$ ipython --no-banner

In [1]: import numpy as np

In [2]: np.set_printoptions(suppress=True, linewidth=140)

In [3]: E = np.load("test12.npy")

In [4]: E
Out[4]: 
array([[ 1, -1,  1, -1,  1, -1,  1, -1],
       [ 1, -1,  1, -1, -1,  1, -1,  1],
       [ 1, -1, -1,  1, -1,  1,  1, -1],
       [ 1, -1, -1,  1,  1, -1, -1,  1],
       [ 1,  1,  1,  1, -1, -1, -1, -1],
       [ 1,  1,  1,  1,  1,  1,  1,  1],
       [ 1,  1, -1, -1,  1,  1, -1, -1],
       [ 1,  1, -1, -1, -1, -1,  1,  1]])

In [5]: rng = np.random.default_rng(40997)

In [6]: z = rng.permutation(8)

In [7]: print(z)
[5 1 4 3 6 2 0 7]

In [8]: other = E[z][:, z]

In [9]: round(float(np.linalg.det(other)), 2), np.round(np.linalg.det(E[z]), 2)
Out[9]: (4096.0, np.float64(4096.0))

In [10]: print(np.diag(other))
[ 1 -1 -1  1 -1 -1  1  1]

In [11]: other
Out[11]: 
array([[ 1,  1,  1,  1,  1,  1,  1,  1],
       [ 1, -1, -1, -1, -1,  1,  1,  1],
       [-1,  1, -1,  1, -1,  1,  1, -1],
       [-1, -1,  1,  1, -1, -1,  1,  1],
       [ 1,  1,  1, -1, -1, -1,  1, -1],
       [ 1, -1, -1,  1,  1, -1,  1, -1],
       [-1, -1,  1, -1,  1,  1,  1, -1],
       [-1,  1, -1, -1,  1, -1,  1,  1]])

In [12]: np.trace(other)
Out[12]: np.int64(0)

In [13]: O, Rm = np.linalg.qr(E)

In [14]: O.round(2)
Out[14]: 
array([[-0.35, -0.35,  0.35,  0.35,  0.35,  0.35,  0.35, -0.35],
       [-0.35, -0.35,  0.35,  0.35, -0.35, -0.35, -0.35,  0.35],
       [-0.35, -0.35, -0.35, -0.35, -0.35, -0.35,  0.35, -0.35],
       [-0.35, -0.35, -0.35, -0.35,  0.35,  0.35, -0.35,  0.35],
       [-0.35,  0.35,  0.35, -0.35, -0.35,  0.35, -0.35, -0.35],
       [-0.35,  0.35,  0.35, -0.35,  0.35, -0.35,  0.35,  0.35],
       [-0.35,  0.35, -0.35,  0.35,  0.35, -0.35, -0.35, -0.35],
       [-0.35,  0.35, -0.35,  0.35, -0.35,  0.35,  0.35,  0.35]])

In [15]: np.round(np.trace(O @ O.T), 2)
Out[15]: np.float64(8.0)

In [16]: np.round(np.abs(np.diag(Rm)), 2)
Out[16]: array([2.83, 2.83, 2.83, 2.83, 2.83, 2.83, 2.83, 2.83])

In [17]: np.round(O.T @ O, 2) + 0
Out[17]: 
array([[1., 0., 0., 0., 0., 0., 0., 0.],
       [0., 1., 0., 0., 0., 0., 0., 0.],
       [0., 0., 1., 0., 0., 0., 0., 0.],
       [0., 0., 0., 1., 0., 0., 0., 0.],
       [0., 0., 0., 0., 1., 0., 0., 0.],
       [0., 0., 0., 0., 0., 1., 0., 0.],
       [0., 0., 0., 0., 0., 0., 1., 0.],
       [0., 0., 0., 0., 0., 0., 0., 1.]])

In [18]: O.shape, Rm.shape
Out[18]: ((8, 8), (8, 8))
